$ ipython --no-banner

In [1]: import numpy as np

In [2]: from numpy import linalg as LA

In [3]: np.set_printoptions(precision=3, suppress=True, linewidth=120)

In [4]: rnd = lambda a: np.round(a, 3) + 0

In [5]: W0 = np.loadtxt("w.csv", delimiter=",")

In [6]: W0
Out[6]: 
array([[-0.8  ,  0.1  , -0.8  ,  1.   , -0.6  ,  2.2  , -1.   ,  0.1  ,  0.9  ,  1.205],
       [ 0.9  ,  0.7  ,  0.3  , -0.8  , -0.9  ,  1.8  , -2.   ,  0.6  , -0.8  ,  0.731],
       [-0.6  ,  1.2  ,  2.2  , -0.3  , -1.1  ,  1.5  ,  0.7  , -0.7  ,  0.8  ,  1.183],
       [ 1.1  , -1.7  ,  0.7  ,  1.1  , -0.6  ,  0.4  ,  0.2  , -1.4  , -1.1  ,  1.095],
       [ 0.8  ,  1.3  ,  0.7  ,  0.5  , -0.4  , -0.1  ,  0.3  ,  0.1  , -0.3  ,  0.552],
       [-1.4  ,  0.2  ,  1.6  ,  0.1  , -0.5  ,  0.1  ,  1.2  , -0.1  , -0.6  ,  0.432],
       [ 1.6  ,  1.   ,  0.5  ,  0.   , -0.4  ,  0.1  ,  0.9  , -0.4  , -0.4  ,  0.956],
       [ 2.5  , -0.5  , -1.2  , -0.2  ,  1.8  ,  1.8  , -1.1  , -0.2  , -0.5  , -1.298],
       [ 1.5  , -0.1  ,  1.1  , -1.   ,  0.3  , -0.6  , -0.5  ,  0.8  ,  0.9  , -0.558],
       [-0.1  ,  1.   ,  1.2  , -0.3  ,  2.4  ,  1.7  , -0.7  ,  0.4  ,  1.9  , -2.451],
       [ 0.1  ,  0.   ,  2.1  ,  0.4  ,  1.2  ,  1.4  , -1.1  , -0.5  , -0.9  , -1.004],
       [-0.6  ,  1.2  , -1.4  , -0.7  , -0.4  , -0.5  ,  1.1  , -2.5  , -1.7  ,  0.363],
       [-0.3  ,  0.1  ,  0.4  , -0.1  , -0.4  ,  0.2  ,  2.   , -1.1  , -1.5  ,  0.023],
       [-1.2  ,  1.3  ,  2.4  , -0.8  ,  0.   , -1.9  , -1.   ,  1.5  ,  1.3  , -0.167],
       [ 0.5  ,  1.9  ,  0.3  ,  0.2  , -1.4  ,  0.7  ,  0.2  , -1.   ,  0.3  ,  1.747],
       [ 1.9  ,  0.7  , -0.7  , -0.3  ,  0.   ,  0.9  ,  0.6  , -0.1  , -1.   , -0.825],
       [-0.6  , -1.1  , -0.7  , -2.   , -1.6  , -0.4  ,  0.1  , -1.8  ,  0.9  ,  1.691],
       [ 0.2  , -0.2  , -0.2  , -0.5  ,  0.6  ,  1.8  , -1.4  ,  0.6  , -0.7  , -0.32 ],
       [ 1.2  , -0.3  ,  0.9  ,  0.   ,  1.6  ,  0.5  ,  0.7  ,  0.8  ,  0.6  , -1.458],
       [ 0.4  , -1.5  , -0.3  , -0.7  ,  0.6  , -0.5  ,  0.7  , -1.8  , -1.3  , -0.527],
       [ 1.2  , -0.4  ,  0.   ,  0.6  , -1.3  , -1.7  ,  0.   ,  0.9  ,  0.2  ,  1.234],
       [-0.1  , -0.6  , -0.6  ,  0.   , -0.5  , -1.7  ,  0.   , -1.7  , -1.4  ,  0.361],
       [ 1.8  , -0.8  , -2.4  , -0.2  ,  0.2  ,  0.6  , -1.   ,  0.7  ,  0.2  , -0.299],
       [ 0.9  , -0.7  ,  1.6  , -2.5  , -0.9  ,  0.   , -0.2  ,  0.9  ,  1.   ,  0.873],
       [ 0.7  , -1.2  ,  0.5  ,  1.2  , -1.3  , -0.1  , -0.7  ,  1.1  , -0.8  ,  1.292],
       [ 0.7  ,  0.1  ,  0.3  , -0.1  , -0.9  , -1.   , -0.6  ,  0.9  ,  1.6  ,  0.964],
       [-0.4  , -1.9  ,  0.5  , -0.2  ,  0.   ,  1.4  ,  1.3  ,  0.1  ,  1.7  , -0.186],
       [ 0.2  , -0.2  ,  0.4  ,  0.4  ,  1.1  , -1.   , -0.8  , -0.2  , -0.6  , -0.795],
       [ 2.   , -1.2  , -1.1  ,  1.   ,  1.7  , -0.2  ,  0.1  , -1.2  , -0.4  , -2.082],
       [-1.2  ,  2.4  , -1.3  ,  0.3  ,  0.6  , -0.2  , -0.5  ,  0.6  , -0.2  , -0.763],
       [ 0.4  , -0.2  ,  0.   , -0.8  ,  0.7  ,  1.3  , -1.4  , -0.4  ,  0.6  , -0.642],
       [-0.8  ,  0.6  , -0.1  , -0.8  ,  1.9  ,  0.8  , -0.7  ,  0.2  ,  1.4  , -1.86 ]])

In [7]: theta = np.radians(36)

In [8]: Rm = np.eye(10)

In [9]: Rm[2, 2] = Rm[3, 3] = np.cos(theta)

In [10]: Rm[2, 3], Rm[3, 2] = -np.sin(theta), np.sin(theta)

In [11]: rnd(Rm)
Out[11]: 
array([[ 1.   ,  0.   ,  0.   ,  0.   ,  0.   ,  0.   ,  0.   ,  0.   ,  0.   ,  0.   ],
       [ 0.   ,  1.   ,  0.   ,  0.   ,  0.   ,  0.   ,  0.   ,  0.   ,  0.   ,  0.   ],
       [ 0.   ,  0.   ,  0.809, -0.588,  0.   ,  0.   ,  0.   ,  0.   ,  0.   ,  0.   ],
       [ 0.   ,  0.   ,  0.588,  0.809,  0.   ,  0.   ,  0.   ,  0.   ,  0.   ,  0.   ],
       [ 0.   ,  0.   ,  0.   ,  0.   ,  1.   ,  0.   ,  0.   ,  0.   ,  0.   ,  0.   ],
       [ 0.   ,  0.   ,  0.   ,  0.   ,  0.   ,  1.   ,  0.   ,  0.   ,  0.   ,  0.   ],
       [ 0.   ,  0.   ,  0.   ,  0.   ,  0.   ,  0.   ,  1.   ,  0.   ,  0.   ,  0.   ],
       [ 0.   ,  0.   ,  0.   ,  0.   ,  0.   ,  0.   ,  0.   ,  1.   ,  0.   ,  0.   ],
       [ 0.   ,  0.   ,  0.   ,  0.   ,  0.   ,  0.   ,  0.   ,  0.   ,  1.   ,  0.   ],
       [ 0.   ,  0.   ,  0.   ,  0.   ,  0.   ,  0.   ,  0.   ,  0.   ,  0.   ,  1.   ]])

In [12]: other = W0 @ Rm.T

In [13]: np.allclose(LA.norm(W0, axis=1), LA.norm(other, axis=1))
Out[13]: True

In [14]: rnd(LA.svd(W0, compute_uv=False)), rnd(LA.svd(other, compute_uv=False))
Out[14]: 
(array([9.216, 8.104, 6.603, 6.073, 5.715, 5.219, 4.643, 4.114, 3.003, 0.955]),
 array([9.216, 8.104, 6.603, 6.073, 5.715, 5.219, 4.643, 4.114, 3.003, 0.955]))

In [15]: rnd(LA.det(Rm)), rnd(np.trace(Rm))
Out[15]: (np.float64(1.0), np.float64(9.618))
